$ python -q
>>> import numpy as np
>>> np.set_printoptions(precision=3, suppress=True, linewidth=200)
>>> m1 = np.loadtxt("w.csv", delimiter=",")
>>> m1
array([[ 0.948,  0.173, -0.139],
       [ 0.173,  0.422,  0.462],
       [-0.139,  0.462,  0.63 ]])
>>> # a projection of rank 2
>>> w, evecs = np.linalg.eigh(m1)
>>> (w > 1e-8).sum(), (w < -1e-8).sum()
(np.int64(2), np.int64(0))
>>> np.round(np.linalg.svd(m1, compute_uv=False), 3) + 0
array([1., 1., 0.])
>>> evecs @ np.diag(w) @ evecs.T
array([[ 0.948,  0.173, -0.139],
       [ 0.173,  0.422,  0.462],
       [-0.139,  0.462,  0.63 ]])
>>> round(float(w.sum()), 3), round(np.trace(m1), 3)
(2.0, np.float64(2.0))
>>> np.linalg.eigvalsh(m1 + -3 * np.eye(3))
array([-3., -2., -2.])
>>> np.round(evecs.T @ evecs, 3) + 0
array([[1., 0., 0.],
       [0., 1., 0.],
       [0., 0., 1.]])
>>> B = m1 / np.sqrt((m1 ** 2).mean(axis=1, keepdims=True))
>>> np.linalg.matrix_rank(B) == np.linalg.matrix_rank(m1)
np.True_
>>> np.linalg.norm(B, axis=1)
array([1.732, 1.732, 1.732])
>>> E = np.loadtxt("test18.csv", delimiter=",")
>>> E
array([[48., 21., 21.],
       [-7., -1., -5.],
       [12., -3., 13.],
       [20., 17.,  1.]])
>>> # rows and columns are dependent
>>> U, s, VT = np.linalg.svd(E)
>>> evecs = VT[:(s > 1e-8).sum()]
>>> rng = np.random.default_rng(288)
>>> vec = E[0] + -3 * E[3] + rng.integers(2) * np.eye(3)[2]
>>> vec
array([-12., -30.,  18.])
>>> evecs.T @ evecs
array([[ 0.723,  0.306,  0.326],
       [ 0.306,  0.661, -0.361],
       [ 0.326, -0.361,  0.616]])
>>> np.round(np.linalg.norm(vec - evecs.T @ evecs @ vec), 3)
np.float64(0.0)
>>> np.diag(evecs.T @ evecs)
array([0.723, 0.661, 0.616])
>>> np.linalg.matrix_rank(np.vstack([E, vec]))
np.int64(2)
>>> np.allclose(evecs.T @ evecs @ vec, vec)
True
>>> U, s, VT = np.linalg.svd(E, full_matrices=False)
>>> np.round(U.T @ E @ VT.T, 3) + 0
array([[63.331,  0.   ,  0.   ],
       [ 0.   , 16.191,  0.   ],
       [ 0.   ,  0.   ,  0.   ]])
>>> (s > 1e-8).sum()
np.int64(2)
>>> np.abs(U[:, 0]).round(6).argmax()
np.int64(0)
>>> s.round(3) + 0
array([63.331, 16.191,  0.   ])
>>> np.round(VT @ VT.T, 3) + 0
array([[1., 0., 0.],
       [0., 1., 0.],
       [0., 0., 1.]])
>>> rank = np.linalg.matrix_rank(E)
>>> rank
np.int64(2)
>>> N = np.linalg.svd(E)[2][rank:].T
>>> N.shape
(3, 1)
>>> [int(np.linalg.matrix_rank(np.delete(E, i, axis=0))) for i in range(4)]
[2, 2, 2, 2]
>>> vec = np.array([5, 0, 2])
>>> h = np.maximum(E @ vec, 0)
>>> np.flatnonzero(h > 1e-9)
array([0, 2, 3])
>>> np.tanh(E @ vec)
array([ 1., -1.,  1.,  1.])
>>> E * (h > 1e-9)[:, None]
array([[48., 21., 21.],
       [-0., -0., -0.],
       [12., -3., 13.],
       [20., 17.,  1.]])
>>> E @ E
Traceback (most recent call last):
  File "<python-input-44>", line 1, in <module>
    E @ E
    ~~^~~
ValueError: matmul: Input operand 1 has a mismatch in its core dimension 0, with gufunc signature (n?,k),(k,m?)->(n?,m?) (size 4 is different from 3)
>>> G = E.T @ E
>>> (E @ E.T).shape
(4, 4)
>>> G
array([[2897., 1319., 1219.],
       [1319.,  740.,  424.],
       [1219.,  424.,  636.]])
>>> np.linalg.matrix_rank(G)
np.int64(2)
>>> np.allclose(G, G.T)
True
>>> F = np.diag(5 * np.array([2, 1, -1, 0])) + np.array([[4, 2, 0, 3], [2, 0, 5, 5], [0, 4, 5, 3], [3, 0, 2, 4]])
>>> F
array([[14,  2,  0,  3],
       [ 2,  5,  5,  5],
       [ 0,  4,  0,  3],
       [ 3,  0,  2,  4]])
>>> vec = np.array([-3, 0, -1, -1])
>>> F @ np.ones(4)
array([19., 17.,  7.,  9.])
>>> np.sign((F @ vec).round(6))
array([-1, -1, -1, -1])
>>> F @ np.eye(4)[2]
array([0., 5., 0., 2.])
>>> feats = np.load("x.npy")
>>> feats
array([[-2.074, -0.434,  4.529],
       [-0.411,  3.547, -3.5  ],
       [ 2.141,  0.31 , -4.508],
       [-1.444,  4.2  , -2.297],
       [ 2.861, -4.055, -0.613],
       [-2.037, -0.502,  4.539],
       [ 3.011, -3.807, -1.201],
       [ 2.426, -4.335,  0.566],
       [ 1.482,  1.407, -4.563],
       [ 0.765,  2.365, -4.338],
       [ 1.218, -4.092,  2.602],
       [ 3.1  , -3.531, -1.71 ],
       [-0.457,  3.584, -3.457],
       [ 3.039, -3.738, -1.34 ],
       [ 1.869,  0.794, -4.569],
       [-3.066,  3.658,  1.49 ],
       [-2.744,  1.028,  4.051],
       [ 1.032, -3.987,  2.835],
       [-3.051,  2.079,  3.371],
       [-2.66 ,  4.234,  0.007],
       [-3.155,  2.956,  2.511],
       [-2.172, -0.252,  4.497]])
>>> B = np.array([[-1, -2, 2], [-3, 3, 2], [-2, 2, 1]])
>>> np.einsum("ij->j", feats)
array([-0.328,  1.43 , -1.098])
>>> np.vstack([feats, B.T]).shape
(25, 3)
>>> G = np.cov(feats, rowvar=False)
>>> np.argwhere(np.triu(np.abs(np.corrcoef(feats.T)) > 0.8, 1))
array([], shape=(0, 2), dtype=int64)
>>> t3 = np.stack([feats, -1 * feats, feats[::-1]])
>>> np.einsum("bij,cij->bc", t3, t3)
array([[ 550.   , -550.   ,  171.234],
       [-550.   ,  550.   , -171.234],
       [ 171.234, -171.234,  550.   ]])
>>> np.linalg.matrix_rank(t3.reshape(3, -1))
np.int64(2)
>>> t3.sum(axis=0)
array([[-2.172, -0.252,  4.497],
       [-3.155,  2.956,  2.511],
       [-2.66 ,  4.234,  0.007],
       [-3.051,  2.079,  3.371],
       [ 1.032, -3.987,  2.835],
       [-2.744,  1.028,  4.051],
       [-3.066,  3.658,  1.49 ],
       [ 1.869,  0.794, -4.569],
       [ 3.039, -3.738, -1.34 ],
       [-0.457,  3.584, -3.457],
       [ 3.1  , -3.531, -1.71 ],
       [ 1.218, -4.092,  2.602],
       [ 0.765,  2.365, -4.338],
       [ 1.482,  1.407, -4.563],
       [ 2.426, -4.335,  0.566],
       [ 3.011, -3.807, -1.201],
       [-2.037, -0.502,  4.539],
       [ 2.861, -4.055, -0.613],
       [-1.444,  4.2  , -2.297],
       [ 2.141,  0.31 , -4.508],
       [-0.411,  3.547, -3.5  ],
       [-2.074, -0.434,  4.529]])
